$ ipython --no-banner

In [1]: import numpy as np

In [2]: import numpy.linalg as la

In [3]: np.set_printoptions(precision=1, suppress=True, linewidth=120, sign=" ")

In [4]: tidy = lambda a: np.round(a, 1) + 0

In [5]: mat = np.load("test14.npy")

In [6]: mat
Out[6]: 
array([[ 1.8,  0.9, -1.9, -0.3],
       [ 2.1,  0.9, -1.7,  0.5],
       [ 2.4,  0.7, -2.1, -0.4],
       [ 1.9,  1.3, -2.1,  0.6],
       [ 1.9,  0.8, -1.8,  0.2],
       [ 2.1,  1.1, -2. , -0.2],
       [ 2.1,  1.3, -1.9, -0.3],
       [ 1.9,  1. , -1.9,  0.1],
       [ 2.6,  0.8, -2. ,  0.5],
       [ 2. ,  0.8, -1.9,  0.1],
       [ 2.2,  1.3, -1.7,  0.5],
       [ 0.8, -1.7, -1.1,  0.3],
       [ 0.6, -2.7, -0.4,  0.4],
       [ 1.4, -2. , -0.8, -0.4],
       [ 0.7, -2.3, -0.8,  0.1],
       [ 0.8, -1.9, -1.5, -0.2],
       [ 0.7, -2.4, -0.8, -0.9],
       [ 1.3, -1.6, -1.3,  0.1],
       [ 0.8, -2.4, -1. , -0.3],
       [ 1.2, -1.6, -1. ,  0.4],
       [ 1. , -1.5, -1.5, -0.2],
       [ 1. , -1.9, -1. , -0.2],
       [-1.5, -1.6, -2.3, -2.1],
       [-2.2, -1.3, -2. , -1.8],
       [-2. , -1.1, -1.8, -1.8],
       [-1.5, -1.3, -2.5, -1.9],
       [-1.9, -1.2, -1.7, -1.6],
       [-1.8, -0.8, -2.4, -2. ],
       [-1.6, -1.2, -1.9, -1.7],
       [-1.9, -0.4, -1.9, -2.3],
       [-1.4, -1.5, -2.3, -1.8],
       [-1.4, -1.3, -1.7, -2.3],
       [-1.9, -1.1, -2.4, -2.2]])

In [7]: proj = mat @ la.solve(mat.T @ mat, mat.T)

In [8]: np.allclose(proj @ proj, proj)
Out[8]: True

In [9]: la.matrix_rank(np.eye(33) - proj)
Out[9]: np.int64(29)

In [10]: tidy(proj @ mat[:, 2])
Out[10]: 
array([-1.9, -1.7, -2.1, -2.1, -1.8, -2. , -1.9, -1.9, -2. , -1.9, -1.7, -1.1, -0.4, -0.8, -0.8, -1.5, -0.8, -1.3,
       -1. , -1. , -1.5, -1. , -2.3, -2. , -1.8, -2.5, -1.7, -2.4, -1.9, -1.9, -2.3, -1.7, -2.4])

In [11]: tidy(np.diag(proj))
Out[11]: 
array([ 0.1,  0.1,  0.2,  0.2,  0.1,  0.1,  0.1,  0.1,  0.1,  0.1,  0.1,  0.1,  0.2,  0.2,  0.1,  0.1,  0.3,  0.1,
        0.1,  0.1,  0.1,  0.1,  0.1,  0.1,  0.1,  0.1,  0.1,  0.1,  0.1,  0.1,  0.1,  0.2,  0.1])

In [12]: tidy(la.eigvalsh(proj))
Out[12]: 
array([ 0.,  0.,  0.,  0.,  0.,  0.,  0.,  0.,  0.,  0.,  0.,  0.,  0.,  0.,  0.,  0.,  0.,  0.,  0.,  0.,  0.,  0.,
        0.,  0.,  0.,  0.,  0.,  0.,  0.,  1.,  1.,  1.,  1.])
